In [1]: import numpy as np

In [2]: np.set_printoptions(precision=1, suppress=True, linewidth=140, sign=" ")

In [3]: arr = np.loadtxt("case0.csv", delimiter=",")

In [4]: arr.round(1) + 0
Out[4]: 
array([[ 7.1,  5. ,  0.9,  7.1],
       [ 6.2,  6.7,  1.8,  1.1],
       [ 1.2, -1.3,  6.8,  2.3],
       [ 5.2,  1.4,  2.8,  8.8],
       [ 1.3,  0.9,  6.7, -2. ],
       [ 0.7, -1.4,  7.3,  1. ],
       [ 5.5,  2.3,  2.5,  7.9],
       [ 2.6,  0.9,  5.4,  2. ],
       [ 1.6, -1.3,  6.4,  3.5],
       [ 1.6, -0.6,  6.4,  2. ],
       [ 8. ,  5.7,  0. ,  8.7],
       [ 1.8,  1.7,  6.2, -2.1]])

In [5]: cov = np.cov(arr, rowvar=False)

In [6]: np.round(np.linalg.eigvalsh(cov)[::-1], 1) + 0
Out[6]: array([ 29.4,   7.6,   0. ,   0. ])

In [7]: round(np.corrcoef(arr[:, 1], arr[:, 2])[0, 1], 1)
Out[7]: np.float64(-0.9)

In [8]: cov.shape
Out[8]: (4, 4)

In [9]: cov
Out[9]: 
array([[ 6.9,  6.5, -6.9,  7.6],
       [ 6.5,  7.9, -6.5,  3.8],
       [-6.9, -6.5,  6.9, -7.6],
       [ 7.6,  3.8, -7.6, 15.2]])

In [10]: np.polyfit(arr[:, 1], arr[:, 2], 1)
Out[10]: array([-0.8,  5.8])

In [11]: np.corrcoef(arr.T)
Out[11]: 
array([[ 1. ,  0.9, -1. ,  0.7],
       [ 0.9,  1. , -0.9,  0.3],
       [-1. , -0.9,  1. , -0.7],
       [ 0.7,  0.3, -0.7,  1. ]])

In [12]: round(float(np.linalg.norm(cov)), 1)
Out[12]: 30.3

In [13]: np.linalg.matrix_rank(cov)
Out[13]: np.int64(2)

In [14]: cov[:, 4]
---------------------------------------------------------------------------
IndexError                                Traceback (most recent call last)
Cell In[14], line 1
----> 1 cov[:, 4]

IndexError: index 4 is out of bounds for axis 1 with size 4

In [15]: np.round(np.linalg.svd(cov, compute_uv=False), 1) + 0
Out[15]: array([ 29.4,   7.6,   0. ,   0. ])

In [16]: cov[4]
---------------------------------------------------------------------------
IndexError                                Traceback (most recent call last)
Cell In[16], line 1
----> 1 cov[4]

IndexError: index 4 is out of bounds for axis 0 with size 4

In [17]: np.zeros(4, 4)
---------------------------------------------------------------------------
TypeError                                 Traceback (most recent call last)
Cell In[17], line 1
----> 1 np.zeros(4, 4)

TypeError: Cannot interpret '4' as a data type

In [18]: cov.mean(axis=0)
Out[18]: array([ 3.5,  2.9, -3.5,  4.8])

In [19]: cov.shape
Out[19]: (4, 4)

In [20]: cov.sum(axis=0)
Out[20]: array([ 14.2,  11.7, -14.2,  19.1])
